$ python3 -q
>>> import numpy as np
>>> np.set_printoptions(precision=2, suppress=True, linewidth=100, floatmode="fixed")
>>> J = np.load("arr.npy")
>>> print(J)
[[ -1.01  -2.19  -8.21   2.09  -0.64   7.84   3.33  -7.50  -3.95   4.57   1.94  -3.62   1.41
   -5.26   1.94]
 [  0.06  -1.05  -8.67   2.93  -0.64   6.64   1.85  -5.66  -4.26   6.13   1.85  -3.16   3.07
   -4.14   2.01]
 [  2.38  -0.36  -6.61  -3.72 -13.46   0.26  -0.84  -1.87  -0.55   3.94   9.82   0.66  -3.58
   -0.68  10.97]
 [  0.38  -0.90  -8.58  -2.71 -14.93   1.15  -1.60   0.23   0.44   6.34   9.86   1.39  -3.18
   -0.36  10.48]
 [ -1.02  -1.69  -7.32   1.52   0.46   3.99   0.44  -7.17  -2.89   4.08   2.71  -2.06   0.81
   -5.10   2.32]
 [  0.07  -2.59  -7.63   3.49   0.00   7.21   2.40  -7.19  -3.15   3.58   0.48  -2.05   3.07
   -5.02   2.50]
 [  0.62  -1.56  -8.04   3.69   1.13   7.68   1.52  -6.41  -4.91   3.11   1.91  -3.57   2.64
   -4.01   1.05]
 [  0.90   0.39  -7.93  -1.26 -13.32   0.06   0.58  -2.40  -0.63   6.90   9.95   0.88  -5.67
   -3.06   9.69]
 [  0.21  -1.53  -8.14   4.40  -1.43   7.17   2.17  -6.88  -4.66   6.07   0.63  -2.98   1.20
   -6.64   1.78]
 [  2.34   2.42  -6.65  -3.38 -14.80   1.38  -0.53  -1.15  -0.95   6.02   8.53   0.84  -2.49
   -1.33  11.23]
 [ -0.18  -2.00  -7.06   4.42  -0.81   8.28   2.20  -5.82  -3.02   5.86   0.66  -3.04   2.23
   -3.70   2.50]
 [  2.47   0.85  -7.77  -3.55 -15.82   2.91   1.04  -2.42  -0.71   5.24   7.62   2.79  -5.92
   -2.81   9.70]
 [  2.51   0.25  -9.44  -1.18 -13.12   1.72  -0.28  -3.01  -0.11   6.71   8.10   1.38  -3.84
   -2.99  11.30]
 [  0.17  -1.27  -6.55   3.80  -0.11   4.49   2.36  -6.39  -4.28   6.60   1.45  -2.76   1.12
   -5.41   2.26]
 [  1.87   0.11  -9.93  -3.85 -15.07   1.57   0.26  -1.95   0.09   6.06   9.22   0.29  -5.75
   -2.87  10.88]
 [ -2.13   0.52  -9.01   3.70  -0.26   8.60   1.75  -6.45  -5.35   5.28  -0.42  -3.14   1.84
   -5.41   0.18]
 [ -0.63  -1.41  -7.42   3.60  -0.78   6.58   2.09  -6.93  -2.84   5.47   1.76  -3.65   1.46
   -6.75   0.39]
 [  2.15  -1.35  -8.19   3.25  -1.66   6.06   4.25  -6.49  -4.66   4.95   1.64  -2.51   2.08
   -4.53   2.25]
 [ -1.86  -1.16  -8.82   4.16  -0.66   7.56   2.54  -5.83  -3.78   4.39   1.52  -3.86   4.66
   -4.38   1.77]
 [  1.81  -1.55  -9.67  -4.92 -16.15   1.12  -0.90  -0.51  -0.96   6.60   7.24   1.12  -6.08
   -2.63   9.79]
 [  3.83   2.01  -5.46  -6.32 -13.62  -0.28  -0.22  -2.54  -0.14   6.22   8.20   2.41  -5.10
   -0.83  10.91]
 [  0.37  -1.48  -9.85   2.16  -2.49   7.11   2.06  -6.12  -3.38   6.36   2.00  -2.50   2.62
   -4.65  -0.23]
 [  1.07  -2.42  -8.84   2.76  -0.03   6.73   2.09  -5.24  -3.02   5.51   0.95  -3.16   1.85
   -5.74  -0.60]
 [  0.43  -0.16  -8.13   2.56  -0.99   6.72   2.84  -6.97  -5.51   6.59   0.42  -2.56   2.78
   -4.44   0.58]
 [  0.23  -1.95  -9.02   3.63  -0.83   6.85   2.88  -8.50  -4.01   4.00  -0.04  -1.93   2.58
   -5.95   1.20]]
>>> r0 = np.array([3, 2, 4])
>>> print(np.cross(J[5, :3], J[22, :3]))
[ 4.43 -7.55  2.60]
>>> Y = np.c_[J[:, :3] @ np.array([[-1, -3, -3], [-4, -4, 1], [5, -3, -2]]), np.array([3, 3, 2, 1, 2, 3, 2, 3, 2, 3, 1, 3, 1, 3, 2, 2, 3, 0, 2, 3, 2, 1, 2, 3, 2])]
>>> print(Y)
[[-31.28  36.42  17.26   3.00]
 [-39.21  30.03  16.11   3.00]
 [-33.99  14.13   5.72   2.00]
 [-39.68  28.20  15.12   1.00]
 [-28.82  31.78  16.01   2.00]
 [-27.86  33.04  12.46   3.00]
 [-34.58  28.50  12.66   2.00]
 [-42.11  19.53  13.55   3.00]
 [-34.79  29.91  14.12   2.00]
 [-45.27   3.25   8.70   3.00]
 [-27.12  29.72  12.66   1.00]
 [-44.72  12.50   8.98   3.00]
 [-50.71  19.79  11.60   1.00]
 [-27.84  24.22  11.32   3.00]
 [-51.96  23.74  14.36   2.00]
 [-45.00  31.34  24.93   2.00]
 [-30.83  29.79  15.32   3.00]
 [-37.70  23.52   8.58   0.00]
 [-37.60  36.68  22.06   2.00]
 [-43.96  29.78  12.36   3.00]
 [-39.17  -3.15   1.44   2.00]
 [-43.70  34.36  17.11   1.00]
 [-35.59  32.99  12.05   2.00]
 [-40.44  23.74  14.81   3.00]
 [-37.53  34.17  15.40   2.00]]
>>> np.linalg.matrix_rank(Y)
np.int64(4)
>>> P = J @ np.linalg.solve(J.T @ J, J.T)
>>> np.allclose(P @ P, P)
True
>>> w1 = np.array([[1, 1, 0, 2, 3],
...     [1, 1, 4, 4, 1],
...     [0, 5, 1, 3, 3],
...     [1, 1, 5, 2, 0],
...     [5, 3, 5, 3, 0],
...     [2, 3, 5, 3, 1],
...     [2, 0, 0, 4, 3],
...     [3, 5, 0, 0, 1],
...     [0, 0, 0, 0, 3],
...     [5, 5, 4, 1, 2],
...     [0, 3, 3, 1, 5],
...     [3, 5, 3, 2, 5],
...     [4, 0, 2, 2, 5],
...     [5, 0, 4, 2, 1],
...     [5, 5, 5, 0, 1]])
>>> coef = np.array([-3, 2, 0, -1, -1])
>>> H = np.maximum(J @ w1 + coef, 0)
>>> np.linalg.matrix_rank(H)
np.int64(5)
>>> print((H > 0).mean(axis=0))
[0.32 0.36 0.80 0.28 0.36]
>>> basis = np.array([[-1, 1, -2], [1, 1, 1], [-2, -1, 1], [2, 0, -2], [0, -1, -1]])
>>> (H @ basis).round(6).argmax(axis=1)
array([2, 2, 0, 0, 2, 2, 2, 0, 2, 2, 2, 0, 2, 2, 0, 2, 2, 2, 2, 0, 0, 2, 2, 2, 2])
>>> w1 @ basis
array([[  4,  -1,  -8],
       [  0,  -3,  -6],
       [  9,   1,  -3],
       [ -6,  -3,   0],
       [ -6,   3,  -8],
       [ -3,  -1,  -3],
       [  6,  -1, -15],
       [  2,   7,  -2],
       [  0,  -3,  -3],
       [ -6,   4,  -5],
       [ -1,  -5,  -1],
       [  0,   0,  -7],
       [ -4,  -3, -15],
       [ -9,   0, -11],
       [-10,   4,  -1]])
>>> m1 = np.load("out18.npy")
>>> m1
array([[  0.82,  -1.92,  -2.20,   0.96,  -3.95,  -2.40,  -4.74,  -0.73,   3.59,  -3.01,   7.50],
       [  2.16,   1.61,  -0.09,   1.63,   1.02,  -2.82,   1.22,   3.28,   5.25,   1.51,  -0.13],
       [  1.77,   1.03,  -0.57,   0.40,  -0.13,  -3.00,   0.32,   3.20,   5.41,   0.48,   1.14],
       [ -3.14,  -2.67,   0.13,  -0.77,  -2.71,   3.34,   0.14,  -3.74,  -5.57,  -1.32,  -0.46],
       [ -2.32,  -2.14,  -1.12,   0.99,  -4.82,   0.59,  -1.64,  -2.31,   0.53,  -2.21,   3.69],
       [ -0.18,  -2.44,  -2.82,   1.43,  -4.92,  -1.24,  -8.62,  -3.46,   2.87,  -4.91,  10.68],
       [ -3.58,  -4.56,   1.85,  -1.71,  -4.75,   4.81,  16.84,  -0.32, -14.00,   5.11, -13.39],
       [  1.21,  -0.73,  -1.73,   0.93,  -1.52,  -2.29,  -6.69,  -0.85,   4.17,  -3.26,   7.81],
       [ -1.25,   0.48,   0.96,  -1.71,   1.30,   1.74,   1.32,  -0.40,  -2.15,   0.50,  -3.21],
       [  0.59,  -3.63,  -1.37,   0.76,  -3.28,  -0.57,  -2.18,  -1.90,  -2.70,  -2.00,   4.88],
       [ -0.86,   1.05,   1.61,  -0.60,   2.26,   1.41,   3.91,   1.12,  -1.25,   2.26,  -5.83],
       [  0.60,   0.17,  -1.25,   1.37,   0.37,  -0.71,  -8.92,  -2.50,   2.94,  -3.54,   7.74],
       [ -0.95,  -2.09,  -0.57,   0.08,  -2.92,   1.03,   1.01,  -1.75,  -3.41,  -0.50,   0.67],
       [ -1.06,  -2.51,  -0.73,   0.36,  -2.21,   1.60,  -3.42,  -3.93,  -3.92,  -2.37,   3.76],
       [ -0.64,   0.77,   0.28,  -0.36,   0.26,   0.08,   0.45,   0.60,   1.79,   0.26,  -1.23]])
>>> m1.shape
(15, 11)
>>> print(np.linalg.matrix_rank(m1))
11
>>> t3 = np.stack([m1, 4 * m1, m1[::-1]])
>>> print(np.einsum("bij,cij->bc", t3, t3))
[[ 2041.71  8166.85   268.75]
 [ 8166.85 32667.42  1074.99]
 [  268.75  1074.99  2041.71]]
>>> np.linalg.matrix_rank(t3)
array([11, 11, 11])
>>> w1 = np.array([[-2, -2],
...     [1, -1],
...     [-1, 1],
...     [0, -2],
...     [3, 1],
...     [1, -2],
...     [3, 0],
...     [-1, -2],
...     [1, -2],
...     [-3, -3],
...     [1, -2]])
>>> coef = np.array([3, 0])
>>> H = np.maximum(m1 @ w1 + coef, 0)
>>> np.linalg.matrix_rank(H)
np.int64(2)
>>> basis = np.array([[4, 1, 4], [4, -3, -4]])
>>> w1 @ basis
array([[-16,   4,   0],
       [  0,   4,   8],
       [  0,  -4,  -8],
       [ -8,   6,   8],
       [ 16,   0,   8],
       [ -4,   7,  12],
       [ 12,   3,  12],
       [-12,   5,   4],
       [ -4,   7,  12],
       [-24,   6,   0],
       [ -4,   7,  12]])
>>> W0 = np.array([[2, -3, 0, -2, 0, 3, -1, -3],
...     [-3, 2, -3, 0, -2, 0, 3, -1],
...     [-1, -3, 2, -3, 0, -2, 0, 3],
...     [3, -1, -3, 2, -3, 0, -2, 0],
...     [0, 3, -1, -3, 2, -3, 0, -2],
...     [-2, 0, 3, -1, -3, 2, -3, 0],
...     [0, -2, 0, 3, -1, -3, 2, -3],
...     [-3, 0, -2, 0, 3, -1, -3, 2]])
>>> rng = np.random.default_rng(17465)
>>> idx = rng.permutation(8)
>>> Y = W0[:, idx] * rng.choice([-1, 1], 8)
>>> Y
array([[-3, -2, -3,  2,  0,  0, -1,  3],
       [ 0,  0, -1, -3,  2, -3,  3, -2],
       [ 2, -3,  3, -1,  0,  2,  0,  3],
       [ 0,  2,  0,  3,  3, -3, -2,  1],
       [ 3, -3, -2,  0, -2, -1,  0, -3],
       [-2, -1,  0, -2,  3,  3, -3,  0],
       [ 3,  3, -3,  0,  1,  0,  2,  2],
       [ 1,  0,  2, -3, -3, -2, -3,  0]])
>>> U, _, Vh = np.linalg.svd(W0.T @ Y)
>>> np.round(U @ Vh, 2) + 0
array([[ 0.00,  0.00,  0.00,  1.00,  0.00,  0.00,  0.00,  0.00],
       [ 0.00,  0.00,  0.00,  0.00,  0.00,  0.00,  0.00, -1.00],
       [ 0.00,  0.00,  0.00,  0.00,  0.00,  1.00,  0.00,  0.00],
       [ 0.00,  1.00,  0.00,  0.00,  0.00,  0.00,  0.00,  0.00],
       [ 0.00,  0.00,  0.00,  0.00, -1.00,  0.00,  0.00,  0.00],
       [-1.00,  0.00,  0.00,  0.00,  0.00,  0.00,  0.00,  0.00],
       [ 0.00,  0.00,  0.00,  0.00,  0.00,  0.00,  1.00,  0.00],
       [ 0.00,  0.00,  1.00,  0.00,  0.00,  0.00,  0.00,  0.00]])
>>> print(np.round(np.linalg.lstsq(W0, Y)[0], 2) + 0)
[[ 0.00  0.00  0.00  1.00  0.00  0.00  0.00  0.00]
 [ 0.00  0.00  0.00  0.00  0.00  0.00  0.00 -1.00]
 [ 0.00  0.00  0.00  0.00  0.00  1.00  0.00  0.00]
 [ 0.00  1.00  0.00  0.00  0.00  0.00  0.00  0.00]
 [ 0.00  0.00  0.00  0.00 -1.00  0.00  0.00  0.00]
 [-1.00  0.00  0.00  0.00  0.00  0.00  0.00  0.00]
 [ 0.00  0.00  0.00  0.00  0.00  0.00  1.00  0.00]
 [ 0.00  0.00  1.00  0.00  0.00  0.00  0.00  0.00]]
>>> Y = W0[0, 0] * W0[1:] - np.outer(W0[1:, 0], W0[0])
>>> Y
array([[  0,  -5,  -6,  -6,  -4,   9,   3, -11],
       [  0,  -9,   4,  -8,   0,  -1,  -1,   3],
       [  0,   7,  -6,  10,  -6,  -9,  -1,   9],
       [  0,   6,  -2,  -6,   4,  -6,   0,  -4],
       [  0,  -6,   6,  -6,  -6,  10,  -8,  -6],
       [  0,  -4,   0,   6,  -2,  -6,   4,  -6],
       [  0,  -9,  -4,  -6,   6,   7,  -9,  -5]])
>>> np.linalg.matrix_rank(Y), np.linalg.matrix_rank(W0)
(np.int64(7), np.int64(8))
>>> W0.ravel(order="F")
array([ 2, -3, -1,  3,  0, -2,  0, -3, -3,  2, -3, -1,  3,  0, -2,  0,  0, -3,  2, -3, -1,  3,  0,
       -2, -2,  0, -3,  2, -3, -1,  3,  0,  0, -2,  0, -3,  2, -3, -1,  3,  3,  0, -2,  0, -3,  2,
       -3, -1, -1,  3,  0, -2,  0, -3,  2, -3, -3, -1,  3,  0, -2,  0, -3,  2])
>>> W0.reshape(-1, 2)
array([[ 2, -3],
       [ 0, -2],
       [ 0,  3],
       [-1, -3],
       [-3,  2],
       [-3,  0],
       [-2,  0],
       [ 3, -1],
       [-1, -3],
       [ 2, -3],
       [ 0, -2],
       [ 0,  3],
       [ 3, -1],
       [-3,  2],
       [-3,  0],
       [-2,  0],
       [ 0,  3],
       [-1, -3],
       [ 2, -3],
       [ 0, -2],
       [-2,  0],
       [ 3, -1],
       [-3,  2],
       [-3,  0],
       [ 0, -2],
       [ 0,  3],
       [-1, -3],
       [ 2, -3],
       [-3,  0],
       [-2,  0],
       [ 3, -1],
       [-3,  2]])
>>> t3 = W0.reshape(8, 2, -1)
>>> print(np.einsum("ihd,ihd->ih", t3, t3))
[[17 19]
 [22 14]
 [23 13]
 [23 13]
 [19 17]
 [14 22]
 [13 23]
 [13 23]]
>>> np.einsum("ihd,jhd->hij", t3, t3).shape
(2, 8, 8)
>>> t3.transpose(1, 0, 2)
array([[[ 2, -3,  0, -2],
        [-3,  2, -3,  0],
        [-1, -3,  2, -3],
        [ 3, -1, -3,  2],
        [ 0,  3, -1, -3],
        [-2,  0,  3, -1],
        [ 0, -2,  0,  3],
        [-3,  0, -2,  0]],

       [[ 0,  3, -1, -3],
        [-2,  0,  3, -1],
        [ 0, -2,  0,  3],
        [-3,  0, -2,  0],
        [ 2, -3,  0, -2],
        [-3,  2, -3,  0],
        [-1, -3,  2, -3],
        [ 3, -1, -3,  2]]])
>>> t3.shape
(8, 2, 4)
>>> idx = rng.permutation(8)
>>> idx
array([7, 5, 2, 1, 3, 0, 6, 4])
>>> Y = W0[idx][:, idx]
>>> round(np.linalg.det(Y), 2), round(float(np.linalg.det(W0[idx])), 2)
(np.float64(-850272.0), 850272.0)
>>> U, s, Vh = np.linalg.svd(W0, full_matrices=False)
>>> np.allclose(U * s @ Vh, W0)
True
>>> np.round(U.T @ W0 @ Vh.T, 2) + 0
array([[8.30, 0.00, 0.00, 0.00, 0.00, 0.00, 0.00, 0.00],
       [0.00, 8.30, 0.00, 0.00, 0.00, 0.00, 0.00, 0.00],
       [0.00, 0.00, 6.00, 0.00, 0.00, 0.00, 0.00, 0.00],
       [0.00, 0.00, 0.00, 5.83, 0.00, 0.00, 0.00, 0.00],
       [0.00, 0.00, 0.00, 0.00, 5.83, 0.00, 0.00, 0.00],
       [0.00, 0.00, 0.00, 0.00, 0.00, 4.00, 0.00, 0.00],
       [0.00, 0.00, 0.00, 0.00, 0.00, 0.00, 3.89, 0.00],
       [0.00, 0.00, 0.00, 0.00, 0.00, 0.00, 0.00, 3.89]])
>>> s
array([8.30, 8.30, 6.00, 5.83, 5.83, 4.00, 3.89, 3.89])
>>> np.cumsum(s ** 2) / np.sum(s ** 2)
array([0.24, 0.48, 0.60, 0.72, 0.84, 0.89, 0.95, 1.00])
>>> print(np.round(Vh @ Vh.T, 2) + 0)
[[1.00 0.00 0.00 0.00 0.00 0.00 0.00 0.00]
 [0.00 1.00 0.00 0.00 0.00 0.00 0.00 0.00]
 [0.00 0.00 1.00 0.00 0.00 0.00 0.00 0.00]
 [0.00 0.00 0.00 1.00 0.00 0.00 0.00 0.00]
 [0.00 0.00 0.00 0.00 1.00 0.00 0.00 0.00]
 [0.00 0.00 0.00 0.00 0.00 1.00 0.00 0.00]
 [0.00 0.00 0.00 0.00 0.00 0.00 1.00 0.00]
 [0.00 0.00 0.00 0.00 0.00 0.00 0.00 1.00]]
